>>> import numpy as np
>>> import numpy.linalg as la
>>> np.set_printoptions(precision=1, suppress=True, linewidth=200)
>>> E = np.array([[-6, 3], [4, -2], [-4, 2], [6, -3], [-2, 1], [-6, 3], [-4, 2]])
>>> la.cond(E) > 100
np.True_
>>> np.argsort(-la.norm(E, axis=0).round(6), kind="stable")[:3]
array([0, 1])
>>> A2 = E[0, 0] * E[1:] - np.outer(E[1:, 0], E[0])
>>> print(A2)
[[0 0]
 [0 0]
 [0 0]
 [0 0]
 [0 0]
 [0 0]]
>>> la.matrix_rank(A2), la.matrix_rank(E)
(np.int64(0), np.int64(1))
>>> Uu, sv, Vt = la.svd(E, full_matrices=False)
>>> (sv > 1e-8).sum()
np.int64(1)
>>> print(np.allclose(Uu * sv @ Vt, E))
True
>>> np.abs(Uu[:, 0]).round(6).argmax()
np.int64(0)
>>> print(np.cumsum(sv ** 2) / np.sum(sv ** 2))
[1. 1.]
>>> print(sv.round(1) + 0)
[14.1  0. ]
>>> print(np.round(Uu.T @ E @ Vt.T, 1) + 0)
[[14.1  0. ]
 [ 0.   0. ]]
>>> np.round(np.sqrt((sv ** 2).sum()), 1), round(la.norm(E), 1)
(np.float64(14.1), np.float64(14.1))
>>> Uu.shape, sv.shape, Vt.shape
((7, 2), (2,), (2, 2))
>>> E @ la.pinv(E) @ E
array([[-6.,  3.],
       [ 4., -2.],
       [-4.,  2.],
       [ 6., -3.],
       [-2.,  1.],
       [-6.,  3.],
       [-4.,  2.]])
>>> np.abs(np.diag(la.qr(E)[1])) > 1e-9
array([ True, False])
>>> A2 = np.array([[2, 2, -3], [-3, 2, -3], [2, 3, 3]])
>>> m1 = A2 - A2.T
>>> m1
array([[ 0,  5, -5],
       [-5,  0, -6],
       [ 5,  6,  0]])
>>> r = la.matrix_rank(m1)
>>> r
np.int64(2)
>>> N = la.svd(m1)[2][r:].T
>>> N[:, 0] / N[np.abs(N[:, 0]).round(6).argmax(), 0]
array([ 1. , -0.8, -0.8])
>>> N @ N.T
array([[ 0.4, -0.3, -0.3],
       [-0.3,  0.3,  0.3],
       [-0.3,  0.3,  0.3]])
>>> [int(la.matrix_rank(m1[:, :j + 1])) for j in range(3)]
[1, 2, 2]
>>> np.allclose(m1 @ N, 0)
True
>>> np.round(m1 @ N, 1) + 0
array([[0.],
       [0.],
       [0.]])
>>> N.shape
(3, 1)
>>> A2 = m1 / np.sqrt((m1 ** 2).mean(axis=1, keepdims=True))
>>> la.matrix_rank(m1 - m1.mean(axis=1, keepdims=True))
np.int64(2)
>>> print(m1 - m1.mean(axis=1, keepdims=True))
[[ 0.   5.  -5. ]
 [-1.3  3.7 -2.3]
 [ 1.3  2.3 -3.7]]
>>> la.norm(A2, axis=1)
array([1.7, 1.7, 1.7])
>>> A2[0]
array([ 0. ,  1.2, -1.2])
>>> K = np.loadtxt("m.csv", delimiter=",")
>>> K
array([[-2.,  0.,  0.],
       [ 0., -2.,  0.],
       [ 0.,  0.,  0.]])
>>> vals, V = la.eigvalsh(K)
Traceback (most recent call last):
  File "<python-input-39>", line 1, in <module>
    vals, V = la.eigvalsh(K)
    ^^^^^^^
ValueError: too many values to unpack (expected 2)
>>> vals, V = la.eigh(K)
>>> la.eigvalsh(K + 3 * np.eye(3))
array([1., 1., 3.])
>>> np.unique(vals.round(6) + 0, return_counts=True)[1]
array([2, 1])
>>> feats = np.load("run18.npy")
>>> print(feats)
[[2 0 0 2 2]
 [2 2 0 0 2]
 [2 2 2 0 0]
 [0 2 2 2 0]
 [0 0 2 2 2]]
>>> np.unravel_index(np.abs(feats).argmax(), feats.shape)
(np.int64(0), np.int64(0))
>>> feats[5]
Traceback (most recent call last):
  File "<python-input-46>", line 1, in <module>
    feats[5]
    ~~~~~^^^
IndexError: index 5 is out of bounds for axis 0 with size 5
>>> feats.sum(axis=0)
array([6, 6, 6, 6, 6])
>>> Uu, sv, Vt = la.svd(m1)
>>> V = Vt[:(sv > 1e-8).sum()]
>>> rng = np.random.default_rng(164)
>>> x0 = m1[1] + -1 * m1[0] + rng.integers(2) * np.eye(3)[2]
>>> print(x0)
[-5. -5.  0.]
>>> np.diag(V.T @ V)
array([0.6, 0.7, 0.7])
>>> la.matrix_rank(np.vstack([m1, x0]))
np.int64(3)
>>> np.allclose(V.T @ V @ x0, x0)
False
>>> labels = rng.permutation(5)
>>> A2 = feats[:, labels] * rng.choice([-1, 1], 5)
>>> A2
array([[ 0,  2,  0,  2, -2],
       [-2,  2,  0,  2,  0],
       [-2,  2, -2,  0,  0],
       [-2,  0, -2,  0, -2],
       [ 0,  0, -2,  2, -2]])
>>> Uu, _, Vt = la.svd(feats.T @ A2)
>>> print(np.round(la.lstsq(feats, A2)[0], 1) + 0)
[[ 0.  1.  0.  0.  0.]
 [-1.  0.  0.  0.  0.]
 [ 0.  0. -1.  0.  0.]
 [ 0.  0.  0.  0. -1.]
 [ 0.  0.  0.  1.  0.]]
>>> np.round(Uu @ Vt, 1) + 0
array([[ 0.,  1.,  0.,  0.,  0.],
       [-1.,  0.,  0.,  0.,  0.],
       [ 0.,  0., -1.,  0.,  0.],
       [ 0.,  0.,  0.,  0., -1.],
       [ 0.,  0.,  0.,  1.,  0.]])
>>> labels
array([1, 0, 2, 4, 3])
>>> P = np.triu(np.array([[3, 0, 2, 1, 2],
...     [3, 3, 0, 2, 3],
...     [2, 2, 3, 1, 2],
...     [1, 1, 3, 1, 3],
...     [0, 1, 3, 2, 1]]), 1) + np.eye(5)
>>> A2 = P @ feats @ la.inv(P)
>>> print(np.poly(A2))
[   1.  -10.   40. -120.  160.  -96.]
>>> np.trace(A2), np.trace(feats)
(np.float64(10.0), np.int64(10))
>>> la.matrix_rank(A2)
np.int64(5)
>>> mat = np.loadtxt("a.csv", delimiter=",")
>>> mat
array([[ 1., 13., 13., 16.],
       [ 4., 12., 11., 11.],
       [ 4., 17., 15., 19.],
       [ 4., 16., 13., 17.],
       [ 0., 11.,  9., 18.],
       [ 4., 13., 10., 12.],
       [ 4., 12.,  8., 10.],
       [ 4., 12., 11., 11.],
       [ 0.,  7.,  7.,  9.],
       [ 4., 11.,  9.,  9.],
       [ 0., 13., 13., 22.],
       [ 0.,  9., 11., 13.],
       [ 4., 11.,  9.,  9.],
       [ 1., 16., 13., 20.],
       [ 1., 15., 11., 18.],
       [ 4., 15., 11., 15.],
       [ 0., 13., 13., 22.],
       [ 0., 11., 12., 16.],
       [ 1.,  8.,  6.,  7.],
       [ 0., 10.,  7., 13.],
       [ 4., 11.,  9.,  9.],
       [ 0., 10., 10., 17.],
       [ 4., 18., 14., 20.],
       [ 1., 12.,  8., 13.],
       [ 4., 14., 12., 14.],
       [ 1., 10.,  7., 10.],
       [ 0., 11., 12., 16.],
       [ 0.,  8.,  9., 14.],
       [ 0.,  9.,  8., 15.],
       [ 4., 14.,  9., 13.],
       [ 1., 12., 11., 14.],
       [ 0., 10., 10., 17.]])
>>> # rows 1 and 7 are equal
>>> A2 = m1 / la.norm(m1, axis=1, keepdims=True)
>>> gram = A2 @ A2.T
>>> la.norm(A2, axis=1)
array([1., 1., 1.])
>>> np.argwhere(np.triu(np.abs(gram) > 0.95, 1))
array([], shape=(0, 2), dtype=int64)
>>> gram[2]
array([ 0.5, -0.4,  1. ])
